$ ipython --no-banner

In [1]: import numpy as np

In [2]: import numpy.linalg as la

In [3]: np.set_printoptions(precision=3, suppress=True, linewidth=120, sign=" ")

In [4]: W0 = np.load("mat.npy")

In [5]: W0
Out[5]: 
array([[-0.9  ,  1.3  ,  0.6  ,  0.1  , -1.2  , -1.   , -1.4  ],
       [-0.1  ,  0.6  , -0.4  ,  0.6  ,  2.5  , -0.7  , -0.3  ],
       [ 0.1  , -1.4  , -0.5  ,  0.9  , -0.3  ,  0.2  , -0.4  ],
       [-0.016, -1.442, -0.728,  1.561, -0.271,  0.248, -0.538]])

In [6]: W1 = np.array([[-1, 0], [-2, -2], [0, -2], [1, -1], [2, 1], [2, 2], [2, 1]])

In [7]: c = np.array([1, -1])

In [8]: H = np.maximum(W0 @ W1 + c, 0)

In [9]: la.matrix_rank(H)
Out[9]: np.int64(2)

In [10]: (H > 0).astype(int)
Out[10]: 
array([[ 0,  0],
       [ 1,  0],
       [ 1,  1],
       [ 1,  1]])

In [11]: cent = np.array([[-1, 2, 1], [0, 1, 2]])

In [12]: H @ cent
Out[12]: 
array([[ 0.   ,  0.   ,  0.   ],
       [-3.5  ,  7.   ,  3.5  ],
       [-3.6  ,  8.8  ,  6.8  ],
       [-4.339, 10.144,  7.271]])

In [13]: def softmax(z):
    ...:     e = np.exp(z - z.max(axis=-1, keepdims=True))
    ...:     return e / e.sum(axis=-1, keepdims=True)
    ...: 

In [14]: print(softmax(W0[0] + -2))
[ 0.051  0.463  0.23   0.14   0.038  0.046  0.031]

In [15]: softmax(W0).sum(axis=1)
Out[15]: array([ 1.,  1.,  1.,  1.])

In [16]: att = W0 @ W0.T / np.sqrt(7)

In [17]: softmax(att).round(6).argmax(axis=1)
Out[17]: array([ 0,  1,  3,  3])

In [18]: mat = np.load("a.npy")

In [19]: mat
Out[19]: 
array([[ 0.967,  0.152,  0.517, -1.574, -0.377,  0.718],
       [-2.956, -0.615, -1.482,  4.784,  0.892, -2.093],
       [ 0.02 , -0.011, -0.041, -0.091, -0.053, -0.023],
       [ 1.018,  0.203,  0.53 , -1.656, -0.369,  0.739],
       [-1.982, -0.382, -1.007,  3.173,  0.66 , -1.399],
       [-2.002, -0.307, -0.901,  3.222,  0.637, -1.378],
       [ 5.022,  0.918,  2.465, -8.044, -1.493,  3.467],
       [-1.935, -0.343, -0.965,  3.209,  0.644, -1.358],
       [-2.054, -0.45 , -1.056,  3.23 ,  0.611, -1.375],
       [-0.998, -0.119, -0.427,  1.553,  0.338, -0.698],
       [ 2.043,  0.334,  1.038, -3.184, -0.543,  1.371],
       [ 5.035,  1.022,  2.507, -7.967, -1.589,  3.432],
       [ 2.022,  0.498,  0.939, -3.194, -0.591,  1.449],
       [ 2.108,  0.36 ,  0.99 , -3.285, -0.568,  1.45 ],
       [-0.025,  0.013,  0.04 ,  0.011,  0.112, -0.062],
       [-4.008, -0.876, -1.919,  6.406,  1.19 , -2.828],
       [ 4.036,  0.815,  1.962, -6.313, -1.292,  2.78 ],
       [ 1.063,  0.178,  0.56 , -1.612, -0.274,  0.683],
       [ 2.985,  0.487,  1.459, -4.816, -0.895,  2.142],
       [ 1.011,  0.189,  0.43 , -1.532, -0.295,  0.728],
       [ 2.897,  0.572,  1.524, -4.835, -0.862,  2.093],
       [-0.033, -0.072, -0.03 , -0.032, -0.044,  0.042],
       [ 2.966,  0.608,  1.462, -4.734, -0.943,  2.046],
       [ 2.904,  0.588,  1.527, -4.829, -0.881,  2.154],
       [-3.015, -0.645, -1.446,  4.772,  0.912, -2.024],
       [-4.898, -0.915, -2.521,  7.969,  1.465, -3.49 ],
       [-1.935, -0.46 , -0.992,  3.276,  0.633, -1.383],
       [-3.02 , -0.601, -1.57 ,  4.786,  0.888, -1.997],
       [-1.064, -0.157, -0.489,  1.645,  0.289, -0.687],
       [-5.056, -1.108, -2.579,  7.9  ,  1.496, -3.519],
       [ 1.879,  0.431,  0.992, -3.243, -0.556,  1.362],
       [-2.054, -0.374, -1.049,  3.168,  0.613, -1.382],
       [-0.088,  0.046, -0.041, -0.033, -0.068,  0.021],
       [ 4.034,  0.799,  1.969, -6.368, -1.256,  2.761]])

In [20]: lab = mat[:, 0] > np.median(mat[:, 0])

In [21]: f = mat[lab].mean(axis=0) - mat[~lab].mean(axis=0)

In [22]: print(lab.astype(int))
[ 1  0  1  1  0  0  1  0  0  0  1  1  1  1  0  0  1  1  1  1  1  0  1  1  0  0  0  0  0  0  1  0  0  1]

In [23]: ((mat - mat.mean(axis=0)) @ f > 0).astype(int)
Out[23]: 
array([ 1,  0,  0,  1,  0,  0,  1,  0,  0,  0,  1,  1,  1,  1,  0,  0,  1,  1,  1,  1,  1,  0,  1,  1,  0,  0,  0,  0,
        0,  0,  1,  0,  0,  1])

In [24]: round(float((((mat - mat.mean(axis=0)) @ f > 0) == lab).mean()), 3)
Out[24]: 0.971

In [25]: f
Out[25]: array([ 4.655,  0.912,  2.31 , -7.43 , -1.418,  3.233])
